% ipython --no-banner

In [1]: import numpy as np

In [2]: np.set_printoptions(precision=2, suppress=True, linewidth=100, sign=" ")

In [3]: E = np.loadtxt("layer12.csv", delimiter=",")

In [4]: print(E)
[[-0.47  2.72  1.17]
 [ 1.54 -2.57  0.13]
 [ 1.32  1.36  2.33]
 [-1.72  2.42 -0.42]
 [-0.03  2.56  1.57]
 [-1.83  2.3  -0.62]
 [-2.16  1.36 -1.58]
 [ 1.64 -2.49  0.29]
 [-0.03 -2.53 -1.61]
 [ 2.16 -1.32  1.61]
 [-1.97 -0.07 -2.26]
 [-1.51 -1.06 -2.36]
 [-1.48 -1.12 -2.36]
 [-2.07  0.26 -2.16]
 [ 2.17 -0.97  1.83]
 [-0.98 -1.77 -2.21]
 [-2.09  0.37 -2.12]]

In [5]: # rows and columns are dependent

In [6]: D = np.linalg.norm(E[:, None] - E[None], axis=-1)

In [7]: print((D + 1e9 * np.eye(17)).round(6).argmin(axis=1))
[  4   7   4   5   0   3  16   1  15  14  13  12  11  16   9  12  13]

In [8]: print(D[16].round(6).argsort(kind="stable")[:4])
[ 16  13  10   6]

In [9]: theta = np.radians(90)

In [10]: R = np.eye(3)

In [11]: R[2, 2] = R[0, 0] = np.cos(theta)

In [12]: R[2, 0], R[0, 2] = -np.sin(theta), np.sin(theta)

In [13]: print(R.round(2) + 0)
[[ 0.  0.  1.]
 [ 0.  1.  0.]
 [-1.  0.  0.]]

In [14]: M2 = E @ R.T

In [15]: print(np.allclose(np.linalg.norm(E, axis=1), np.linalg.norm(M2, axis=1)))
True

In [16]: print(round(float(np.linalg.det(R)), 2), np.trace(R))
1.0 1.0

In [17]: print(M2)
[[ 1.17  2.72  0.47]
 [ 0.13 -2.57 -1.54]
 [ 2.33  1.36 -1.32]
 [-0.42  2.42  1.72]
 [ 1.57  2.56  0.03]
 [-0.62  2.3   1.83]
 [-1.58  1.36  2.16]
 [ 0.29 -2.49 -1.64]
 [-1.61 -2.53  0.03]
 [ 1.61 -1.32 -2.16]
 [-2.26 -0.07  1.97]
 [-2.36 -1.06  1.51]
 [-2.36 -1.12  1.48]
 [-2.16  0.26  2.07]
 [ 1.83 -0.97 -2.17]
 [-2.21 -1.77  0.98]
 [-2.12  0.37  2.09]]

In [18]: print(np.unique(E.round(6), axis=0).shape)
(17, 3)

In [19]: print(round(np.trace(np.linalg.pinv(E) @ E), 2))
2.0

In [20]: print(E @ np.linalg.pinv(E) @ E)
[[-0.47  2.72  1.17]
 [ 1.54 -2.57  0.13]
 [ 1.32  1.36  2.33]
 [-1.72  2.42 -0.42]
 [-0.03  2.56  1.57]
 [-1.83  2.3  -0.62]
 [-2.16  1.36 -1.58]
 [ 1.64 -2.49  0.29]
 [-0.03 -2.53 -1.61]
 [ 2.16 -1.32  1.61]
 [-1.97 -0.07 -2.26]
 [-1.51 -1.06 -2.36]
 [-1.48 -1.12 -2.36]
 [-2.07  0.26 -2.16]
 [ 2.17 -0.97  1.83]
 [-0.98 -1.77 -2.21]
 [-2.09  0.37 -2.12]]

In [21]: print(np.abs(np.diag(np.linalg.qr(E)[1])) > 1e-9)
[ True  True False]

In [22]: print(np.allclose(E[:-1].T @ np.linalg.lstsq(E[:-1].T, E[-1])[0], E[-1]))
True

In [23]: Ac = E - E.mean(axis=0)

In [24]: U, sv, Vh = np.linalg.svd(Ac, full_matrices=False)

In [25]: print(np.round(Ac.mean(axis=0), 2) + 0)
[ 0.  0.  0.]

In [26]: print(np.round(sv ** 2 / (sv ** 2).sum(), 2) + 0)
[ 0.55  0.45  0.  ]

In [27]: print(np.linalg.matrix_rank(Ac))
2

In [28]: print(np.round((sv ** 2).sum() ** 2 / (sv ** 4).sum(), 2))
1.98

In [29]: print(sv.round(2) + 0)
[ 8.97  8.05  0.  ]

In [30]: U, sv, Vh = np.linalg.svd(E)

In [31]: print(sv.round(2) + 0)
[ 9.36  8.09  0.  ]

In [32]: print(np.argmax(sv[:-1] / (sv[1:] + 1e-6)) + 1)
2

In [33]: M2 = U[:, :2] @ np.diag(sv[:2]) @ Vh[:2]

In [34]: print(np.round(np.abs(E - M2).max(), 2))
0.0

In [35]: print(np.linalg.matrix_rank(E, rtol=0.05))
2

In [36]: print(round(float(np.linalg.norm(E - M2) / np.linalg.norm(E)), 2))
0.0

In [37]: print(np.round(np.linalg.norm(E - M2, 2), 2), np.round(sv[2], 2))
0.0 0.0

In [38]: rng = np.random.default_rng(624579)

In [39]: K = np.triu(rng.random((3, 3)) < 0.8, 1).astype(int)

In [40]: K = K + K.T

In [41]: print(K)
[[ 0  0  1]
 [ 0  0  1]
 [ 1  1  0]]

In [42]: # rank 2

In [43]: x = np.array([-1, -2, -2])

In [44]: h = np.maximum(K @ x, 0)

In [45]: print(np.maximum(K @ (3 * x), 0))
[ 0  0  0]

In [46]: print(np.allclose(K[:-1].T @ np.linalg.lstsq(K[:-1].T, K[-1])[0], K[-1]))
False

In [47]: print(np.abs(np.diag(np.linalg.qr(K)[1])) > 1e-9)
[ True False  True]

In [48]: print(np.linalg.lstsq(K[:-1].T, K[-1])[2])
1

In [49]: x = np.array([-1, 1, -2])

In [50]: print(np.linalg.norm(K @ x) <= np.linalg.norm(K, 2) * np.linalg.norm(x) + 1e-9)
True

In [51]: print(K @ np.ones(3))
[ 1.  1.  2.]

In [52]: print((K @ x).argmax())
2

In [53]: print((K * x).sum(axis=1))
[-2 -2  0]

In [54]: print(K * x)
[[ 0  0 -2]
 [ 0  0 -2]
 [-1  1  0]]

In [55]: print(K @ np.eye(3)[1])
[ 0.  0.  1.]

In [56]: print(K @ K)
[[ 1  1  0]
 [ 1  1  0]
 [ 0  0  2]]

In [57]: L = np.diag(K.sum(axis=1)) - K

In [58]: print(L @ np.ones(3))
[ 0.  0.  0.]

In [59]: print(np.linalg.matrix_rank(L))
2

In [60]: print(L)
[[ 1  0 -1]
 [ 0  1 -1]
 [-1 -1  2]]

In [61]: print(round(np.linalg.det(L[1:, 1:])))
1

In [62]: J = np.load("block11.npy")

In [63]: print(J)
[[ 3.22  1.11 -2.16]
 [ 1.9   0.66 -1.28]
 [-0.06  0.    0.08]
 [ 1.6   0.54 -1.04]
 [-0.43 -0.13  0.3 ]
 [ 6.05  1.99 -4.07]
 [-1.67 -0.54  1.1 ]
 [ 1.84  0.58 -1.27]
 [ 3.91  1.26 -2.61]
 [ 0.38  0.09 -0.22]
 [ 7.34  2.48 -4.84]
 [-1.76 -0.56  1.18]
 [ 6.61  2.24 -4.39]
 [ 4.29  1.44 -2.87]
 [-1.76 -0.56  1.17]
 [ 0.45  0.16 -0.33]
 [ 0.15  0.06 -0.11]
 [ 0.26  0.11 -0.15]
 [-3.44 -1.15  2.33]
 [ 3.49  1.16 -2.36]
 [-5.59 -1.87  3.72]
 [-2.01 -0.69  1.33]
 [-0.66 -0.24  0.43]
 [-1.58 -0.55  1.1 ]
 [ 2.89  0.93 -1.93]]

In [64]: labels = rng.permutation(3)

In [65]: M2 = J[:, labels] * rng.choice([-1, 1], 3)

In [66]: print(M2)
[[ 2.16  3.22 -1.11]
 [ 1.28  1.9  -0.66]
 [-0.08 -0.06 -0.  ]
 [ 1.04  1.6  -0.54]
 [-0.3  -0.43  0.13]
 [ 4.07  6.05 -1.99]
 [-1.1  -1.67  0.54]
 [ 1.27  1.84 -0.58]
 [ 2.61  3.91 -1.26]
 [ 0.22  0.38 -0.09]
 [ 4.84  7.34 -2.48]
 [-1.18 -1.76  0.56]
 [ 4.39  6.61 -2.24]
 [ 2.87  4.29 -1.44]
 [-1.17 -1.76  0.56]
 [ 0.33  0.45 -0.16]
 [ 0.11  0.15 -0.06]
 [ 0.15  0.26 -0.11]
 [-2.33 -3.44  1.15]
 [ 2.36  3.49 -1.16]
 [-3.72 -5.59  1.87]
 [-1.33 -2.01  0.69]
 [-0.43 -0.66  0.24]
 [-1.1  -1.58  0.55]
 [ 1.93  2.89 -0.93]]

In [67]: U, _, Vh = np.linalg.svd(J.T @ M2)

In [68]: print(labels)
[ 2  0  1]
